% python3 -q
>>> import numpy as np
>>> from numpy import linalg as LA
>>> np.set_printoptions(precision=2, suppress=True, linewidth=100)
>>> data = np.load("block10.npy")
>>> data
array([[ 2.,  0.,  0.,  0.,  0.],
       [ 0.,  4., -4.,  0., -5.],
       [ 0., -2.,  1., -3., -2.],
       [ 0.,  2.,  4.,  5.,  5.],
       [ 0.,  5.,  2., -1.,  5.]])
>>> # splits into 2 blocks
>>> Q = data.astype(float).copy()
>>> for j in range(5):
...     Q[:, j] -= Q[:, :j] @ (Q[:, :j].T @ Q[:, j])
...     Q[:, j] /= LA.norm(Q[:, j])
... 
>>> np.round(Q.T @ Q, 2) + 0
array([[1., 0., 0., 0., 0.],
       [0., 1., 0., 0., 0.],
       [0., 0., 1., 0., 0.],
       [0., 0., 0., 1., 0.],
       [0., 0., 0., 0., 1.]])
>>> np.round(Q.T @ data, 2) + 0
array([[2.  , 0.  , 0.  , 0.  , 0.  ],
       [0.  , 7.  , 0.  , 1.57, 2.71],
       [0.  , 0.  , 6.08, 2.47, 7.89],
       [0.  , 0.  , 0.  , 5.14, 0.44],
       [0.  , 0.  , 0.  , 0.  , 3.03]])
>>> Q
array([[ 1.  ,  0.  ,  0.  ,  0.  ,  0.  ],
       [ 0.  ,  0.57, -0.66,  0.14, -0.47],
       [ 0.  , -0.29,  0.16, -0.57, -0.75],
       [ 0.  ,  0.29,  0.66,  0.57, -0.4 ],
       [ 0.  ,  0.71,  0.33, -0.57,  0.24]])
>>> data @ data
array([[  4.,   0.,   0.,   0.,   0.],
       [  0.,  -1., -30.,  17., -37.],
       [  0., -26.,  -7., -16., -17.],
       [  0.,  35.,  26.,   8.,  32.],
       [  0.,  39., -12., -16.,  -9.]])
>>> (data != 0).astype(int)
array([[1, 0, 0, 0, 0],
       [0, 1, 1, 0, 1],
       [0, 1, 1, 1, 1],
       [0, 1, 1, 1, 1],
       [0, 1, 1, 1, 1]])
>>> print(round(LA.det(data), 2))
1326.0
>>> M2 = LA.inv(data)
>>> np.round(LA.det(data) * LA.det(M2), 2)
np.float64(1.0)
>>> (np.abs(M2) > 1e-9).astype(int)
array([[1, 0, 0, 0, 0],
       [0, 1, 1, 1, 1],
       [0, 1, 1, 1, 0],
       [0, 1, 1, 1, 1],
       [0, 1, 1, 1, 1]])
>>> round(LA.cond(data), 2)
np.float64(6.34)
>>> np.allclose(M2, data.T)
False
>>> np.round(LA.slogdet(data)[0], 2)
np.float64(1.0)
>>> np.round(data @ M2, 2) + 0
array([[1., 0., 0., 0., 0.],
       [0., 1., 0., 0., 0.],
       [0., 0., 1., 0., 0.],
       [0., 0., 0., 1., 0.],
       [0., 0., 0., 0., 1.]])
>>> np.round(LA.det(data) * M2, 2) + 0
array([[ 663.,    0.,    0.,    0.,    0.],
       [   0.,  176.,  100.,   86.,  130.],
       [   0.,  102.,  510.,  306.,    0.],
       [   0.,   54., -120.,  162., -156.],
       [   0., -206., -328., -176.,  104.]])
